$ ipython --no-banner

In [1]: import numpy as np

In [2]: np.set_printoptions(suppress=True, linewidth=160)

In [3]: tidy = lambda a: np.round(a, 3) + 0

In [4]: M = np.loadtxt("dump.csv", delimiter=",")

In [5]: tidy(M)
Out[5]: 
array([[1.   , 0.   , 0.   , 0.   ],
       [0.333, 0.333, 0.333, 0.   ],
       [0.333, 0.333, 0.333, 0.   ],
       [0.333, 0.   , 0.   , 0.667]])

In [6]: # rows 1 and 2 are equal

In [7]: tidy(np.trace(M))
Out[7]: np.float64(2.333)

In [8]: tidy(np.linalg.matrix_power(M, 4))
Out[8]: 
array([[1.   , 0.   , 0.   , 0.   ],
       [0.802, 0.099, 0.099, 0.   ],
       [0.802, 0.099, 0.099, 0.   ],
       [0.802, 0.   , 0.   , 0.198]])

In [9]: tidy(np.linalg.det(M))
Out[9]: np.float64(0.0)

In [10]: tidy((M - M.T) / 2)
Out[10]: 
array([[ 0.   , -0.167, -0.167, -0.167],
       [ 0.167,  0.   ,  0.   ,  0.   ],
       [ 0.167,  0.   ,  0.   ,  0.   ],
       [ 0.167,  0.   ,  0.   ,  0.   ]])

In [11]: tidy(np.trace(np.linalg.pinv(M) @ M))
Out[11]: np.float64(3.0)

In [12]: np.linalg.lstsq(M[:-1].T, M[-1])[2]
Out[12]: np.int32(2)

In [13]: Uu, sig, VT = np.linalg.svd(M)

In [14]: tidy(sig)
Out[14]: array([1.215, 0.667, 0.549, 0.   ])

In [15]: np.argmax(sig[:-1] / (sig[1:] + 1e-6)) + 1
Out[15]: np.int64(3)

In [16]: out = Uu[:, :3] @ np.diag(sig[:3]) @ VT[:3]

In [17]: np.linalg.matrix_rank(out)
Out[17]: np.int64(3)

In [18]: tidy(np.linalg.norm(M - out) / np.linalg.norm(M))
Out[18]: np.float64(0.0)

In [19]: out = M / np.sqrt((M ** 2).mean(axis=1, keepdims=True))

In [20]: tidy(np.linalg.norm(out, axis=1))
Out[20]: array([2., 2., 2., 2.])

In [21]: np.linalg.matrix_rank(out) == np.linalg.matrix_rank(M)
Out[21]: np.True_

In [22]: np.linalg.matrix_rank(M - M.mean(axis=1, keepdims=True))
Out[22]: np.int64(2)

In [23]: tidy(out[3])
Out[23]: array([0.894, 0.   , 0.   , 1.789])

In [24]: tidy(M - M.mean(axis=1, keepdims=True))
Out[24]: 
array([[ 0.75 , -0.25 , -0.25 , -0.25 ],
       [ 0.083,  0.083,  0.083, -0.25 ],
       [ 0.083,  0.083,  0.083, -0.25 ],
       [ 0.083, -0.25 , -0.25 ,  0.417]])

In [25]: tidy(np.sort(np.abs(np.linalg.eigvals(M)))[::-1])
Out[25]: array([1.   , 0.667, 0.667, 0.   ])

In [26]: M.sum(axis=1)
Out[26]: array([1., 1., 1., 1.])

In [27]: tidy(np.linalg.matrix_power(M, 2))
Out[27]: 
array([[1.   , 0.   , 0.   , 0.   ],
       [0.556, 0.222, 0.222, 0.   ],
       [0.556, 0.222, 0.222, 0.   ],
       [0.556, 0.   , 0.   , 0.444]])

In [28]: pr = np.eye(4)[3]

In [29]: for _ in range(4):
    ...:     pr = pr @ M
    ...:     print(pr.round(3))
    ...: 
[0.333 0.    0.    0.667]
[0.556 0.    0.    0.444]
[0.704 0.    0.    0.296]
[0.802 0.    0.    0.198]
